% python3 -q
>>> import numpy as np
>>> from numpy import linalg as LA
>>> np.set_printoptions(precision=2, suppress=True, linewidth=160, legacy="1.25")
>>> X = np.loadtxt("sample1.csv", delimiter=",")
>>> X
array([[0., 1., 1.],
       [1., 0., 1.],
       [1., 1., 0.]])
>>> # symmetric
>>> vals, vecs = LA.eig(X)
>>> vals
array([-1.,  2., -1.])
>>> np.sort(LA.eigvals(X @ X))
array([1., 1., 4.])
>>> np.round(X @ vecs[:, 0] - vals[0] * vecs[:, 0], 2) + 0
array([0., 0., 0.])
>>> np.sort(LA.eigvals(LA.inv(X)))
array([-1. , -1. ,  0.5])
>>> B = X / np.sqrt((X ** 2).mean(axis=1, keepdims=True))
>>> B[2]
array([1.22, 1.22, 0.  ])
>>> LA.norm(B, axis=1)
array([1.73, 1.73, 1.73])
>>> print(LA.matrix_rank(X - X.mean(axis=1, keepdims=True)))
2
>>> q, r_ = LA.qr(X)
>>> round(float(abs(r_[0, 0])), 2), round(LA.norm(X[:, 0]), 2)
(1.41, 1.41)
>>> round(np.trace(q @ q.T), 2)
3.0
>>> q
array([[ 0.  ,  0.82, -0.58],
       [-0.71, -0.41, -0.58],
       [-0.71,  0.41,  0.58]])
>>> np.round(q @ r_, 2) + 0
array([[0., 1., 1.],
       [1., 0., 1.],
       [1., 1., 0.]])
>>> r_
array([[-1.41, -0.71, -0.71],
       [ 0.  ,  1.22,  0.41],
       [ 0.  ,  0.  , -1.15]])
>>> F = np.load("dump.npy")
>>> print(F)
[[-17.46  -8.47   0.  ]
 [-16.35  -8.09   0.  ]
 [-10.62  -6.08   0.  ]
 [ -9.67  -5.73   0.  ]
 [ -5.13  -3.97   0.  ]
 [ -0.65  -1.4    0.  ]
 [ -0.37  -1.     0.  ]
 [ -0.29  -0.84   0.  ]
 [ -0.29  -0.83   0.  ]
 [  0.09   0.25   0.  ]
 [  0.18   0.48   0.  ]
 [  0.58   1.19   0.  ]
 [  0.75   1.42   0.  ]
 [  2.79   3.41   0.  ]
 [  3.44   3.9    0.  ]
 [  6.31   5.84   0.  ]
 [ 19.32  12.9    0.  ]
 [ 22.93  14.66   0.  ]]
>>> rng = np.random.default_rng(3553)
>>> z = rng.permutation(3)
>>> z
array([0, 2, 1])
>>> B = X[z][:, z]
>>> np.diag(B)
array([0., 0., 0.])
>>> np.allclose(B, X)
True
>>> M = np.load("out10.npy")
>>> M
array([[ 0.7, -0.6,  0.3],
       [ 0.3, -0.8, -0.4],
       [-0.6,  1.4, -0.6]])
>>> z = rng.permutation(3)
>>> z
array([1, 2, 0])
>>> B = M[z][:, z]
>>> np.trace(B)
-0.7
>>> print(np.allclose(B, M))
False
>>> B = np.array([[0, 1], [1, 0], [1, 2]])
>>> np.einsum("ik,kj->ij", M, B)
array([[-0.3,  1.3],
       [-1.2, -0.5],
       [ 0.8, -1.8]])
>>> np.einsum("ij,ij->i", M, M)
array([0.94, 0.89, 2.68])
>>> np.einsum("ij->j", M)
array([ 0.4,  0. , -0.7])
>>> vec = np.array([-2, -3, -2])
>>> y = M @ vec
>>> b, lr = np.zeros(3), 1 / LA.norm(M, 2) ** 2
>>> for i in range(40):
...     b -= lr * M.T @ (M @ b - y)
...     if i % 10 == 0: print(i, round(LA.norm(M @ b - y), 2))
... 
0 1.96
10 0.85
20 0.5
30 0.34
>>> b
array([-1.38, -2.7 , -2.13])
